>>> import numpy as np
>>> np.set_printoptions(precision=1, suppress=True, linewidth=200, floatmode="fixed")
>>> arr = np.load("run0.npy")
>>> arr
array([[1, 0, 2, 0, 0, 2, 3, 1],
       [2, 1, 2, 0, 2, 1, 3, 0],
       [2, 1, 3, 2, 1, 2, 3, 1],
       [2, 2, 2, 1, 2, 1, 3, 0],
       [2, 2, 1, 1, 1, 2, 2, 3],
       [0, 3, 3, 2, 3, 0, 3, 1],
       [0, 1, 1, 1, 0, 2, 3, 2],
       [3, 0, 0, 1, 0, 3, 3, 1],
       [0, 0, 3, 2, 2, 2, 2, 3],
       [3, 0, 3, 1, 3, 3, 2, 3],
       [0, 0, 3, 3, 3, 2, 3, 0],
       [1, 3, 2, 1, 3, 0, 0, 0],
       [1, 1, 1, 1, 0, 0, 3, 0]])
>>> Q, vecs = np.linalg.qr(arr[:, :6])[0], np.linalg.qr(arr[:, 6:])[0]
>>> sv = np.linalg.svd(Q.T @ vecs, compute_uv=False)
>>> (sv > 0.9).sum()
np.int64(1)
>>> sv
array([1.0, 0.5])
>>> Y = np.c_[arr[:, :2] @ np.array([[5, 1], [-4, 3]]), np.array([-2, 2, -2, -1, 1, 0, -1, -2, 2, 0, -1, 1, -2])]
>>> Y
array([[  5,   1,  -2],
       [  6,   5,   2],
       [  6,   5,  -2],
       [  2,   8,  -1],
       [  2,   8,   1],
       [-12,   9,   0],
       [ -4,   3,  -1],
       [ 15,   3,  -2],
       [  0,   0,   2],
       [ 15,   3,   0],
       [  0,   0,  -1],
       [ -7,  10,   1],
       [  1,   4,  -2]])
>>> np.round(np.linalg.lstsq(arr, Y[:, 0])[0], 1) + 0
array([ 5.0, -4.0,  0.0,  0.0,  0.0,  0.0,  0.0,  0.0])
>>> np.linalg.matrix_rank(np.c_[arr, Y])
np.int64(9)
>>> np.linalg.norm(np.linalg.qr(arr)[0].T @ Y, axis=0) ** 2 / ((Y ** 2).sum(axis=0) + 1e-12)
array([1.0, 1.0, 0.7])
>>> np.round(np.linalg.norm(Y - arr @ np.linalg.lstsq(arr, Y)[0], axis=0), 1) + 0
array([0.0, 0.0, 2.9])
>>> np.linalg.matrix_rank(Y)
np.int64(3)
>>> P = arr @ np.linalg.solve(arr.T @ arr, arr.T)
>>> np.round(P @ arr[:, 3], 1) + 0
array([0.0, 0.0, 2.0, 1.0, 1.0, 2.0, 1.0, 1.0, 2.0, 1.0, 3.0, 1.0, 1.0])
>>> np.linalg.matrix_rank(np.eye(13) - P)
np.int64(5)
>>> np.trace(P)
np.float64(8.0)
>>> np.round(np.linalg.eigvalsh(P), 1) + 0
array([0.0, 0.0, 0.0, 0.0, 0.0, 1.0, 1.0, 1.0, 1.0, 1.0, 1.0, 1.0, 1.0])
>>> theta = np.radians(30)
>>> Rm = np.eye(8)
>>> Rm[1, 1] = Rm[5, 5] = np.cos(theta)
>>> Rm[1, 5], Rm[5, 1] = -np.sin(theta), np.sin(theta)
>>> Rm
array([[ 1.0,  0.0,  0.0,  0.0,  0.0,  0.0,  0.0,  0.0],
       [ 0.0,  0.9,  0.0,  0.0,  0.0, -0.5,  0.0,  0.0],
       [ 0.0,  0.0,  1.0,  0.0,  0.0,  0.0,  0.0,  0.0],
       [ 0.0,  0.0,  0.0,  1.0,  0.0,  0.0,  0.0,  0.0],
       [ 0.0,  0.0,  0.0,  0.0,  1.0,  0.0,  0.0,  0.0],
       [ 0.0,  0.5,  0.0,  0.0,  0.0,  0.9,  0.0,  0.0],
       [ 0.0,  0.0,  0.0,  0.0,  0.0,  0.0,  1.0,  0.0],
       [ 0.0,  0.0,  0.0,  0.0,  0.0,  0.0,  0.0,  1.0]])
>>> Y = arr @ Rm.T
>>> np.linalg.svd(arr, compute_uv=False), np.linalg.svd(Y, compute_uv=False)
(array([16.9,  6.2,  4.5,  4.1,  3.5,  2.2,  1.4,  1.2]), array([16.9,  6.2,  4.5,  4.1,  3.5,  2.2,  1.4,  1.2]))
>>> np.allclose(arr @ arr.T, Y @ Y.T)
True
>>> np.abs(Y - arr).max(axis=0)
array([0.0, 1.5, 0.0, 0.0, 0.0, 1.5, 0.0, 0.0])
>>> np.allclose(np.linalg.norm(arr, axis=1), np.linalg.norm(Y, axis=1))
True
>>> Y
array([[ 1.0, -1.0,  2.0,  0.0,  0.0,  1.7,  3.0,  1.0],
       [ 2.0,  0.4,  2.0,  0.0,  2.0,  1.4,  3.0,  0.0],
       [ 2.0, -0.1,  3.0,  2.0,  1.0,  2.2,  3.0,  1.0],
       [ 2.0,  1.2,  2.0,  1.0,  2.0,  1.9,  3.0,  0.0],
       [ 2.0,  0.7,  1.0,  1.0,  1.0,  2.7,  2.0,  3.0],
       [ 0.0,  2.6,  3.0,  2.0,  3.0,  1.5,  3.0,  1.0],
       [ 0.0, -0.1,  1.0,  1.0,  0.0,  2.2,  3.0,  2.0],
       [ 3.0, -1.5,  0.0,  1.0,  0.0,  2.6,  3.0,  1.0],
       [ 0.0, -1.0,  3.0,  2.0,  2.0,  1.7,  2.0,  3.0],
       [ 3.0, -1.5,  3.0,  1.0,  3.0,  2.6,  2.0,  3.0],
       [ 0.0, -1.0,  3.0,  3.0,  3.0,  1.7,  3.0,  0.0],
       [ 1.0,  2.6,  2.0,  1.0,  3.0,  1.5,  0.0,  0.0],
       [ 1.0,  0.9,  1.0,  1.0,  0.0,  0.5,  3.0,  0.0]])
